$ python3 -q
>>> import numpy as np
>>> import numpy.linalg as la
>>> np.set_printoptions(precision=3, suppress=True, linewidth=160)
>>> m1 = np.array([[0, -3, 3, 1, -2, 1],
...     [-3, 0, 0, 3, 1, 1],
...     [3, 0, 1, 3, -1, 3],
...     [3, -3, 2, 1, -2, 0],
...     [-3, 3, 2, 2, 2, -2],
...     [3, -3, 2, 1, -2, 0],
...     [1, -1, 0, -1, -2, 2]])
>>> x = np.array([-1, -2, -1, -1, -3, -1])
>>> target = m1 @ x
>>> la.solve(m1.T @ m1, m1.T @ target)
array([-1., -2., -1., -1., -3., -1.])
>>> target
array([  7,  -4,  -7,   6, -11,   6,   6])
>>> rng = np.random.default_rng(640495)
>>> target = target + 0.3 * rng.normal(size=7)
>>> target
array([  7.362,  -4.81 ,  -7.074,   5.822, -10.981,   6.062,   5.697])
>>> coef, *_ = la.lstsq(m1, target)
>>> round(float(la.norm(target - m1 @ coef)), 3)
0.169
>>> np.round(m1.T @ (target - m1 @ coef), 3) + 0
array([0., 0., 0., 0., 0., 0.])
>>> coef.round()
array([-1., -2., -0., -2., -2., -1.])
>>> x = np.array([-2, 1, -2, 1, -1, 0])
>>> target = m1 @ x
>>> coef, lr = np.zeros(6), 1 / la.norm(m1, 2) ** 2
>>> for i in range(30):
...     coef -= lr * m1.T @ (m1 @ coef - target)
...     if i % 10 == 0: print(i, round(la.norm(m1 @ coef - target), 3))
... 
0 5.586
10 1.627
20 0.982
>>> coef
array([-1.725,  0.576, -1.207,  0.338,  0.637,  0.751])
>>> q, R = la.qr(m1)
>>> np.abs(np.diag(R))
array([6.782, 4.467, 3.962, 3.867, 1.366, 1.084])
>>> np.round(q.T @ q, 3) + 0
array([[1., 0., 0., 0., 0., 0.],
       [0., 1., 0., 0., 0., 0.],
       [0., 0., 1., 0., 0., 0.],
       [0., 0., 0., 1., 0., 0.],
       [0., 0., 0., 0., 1., 0.],
       [0., 0., 0., 0., 0., 1.]])
>>> q.shape, R.shape
((7, 6), (6, 6))
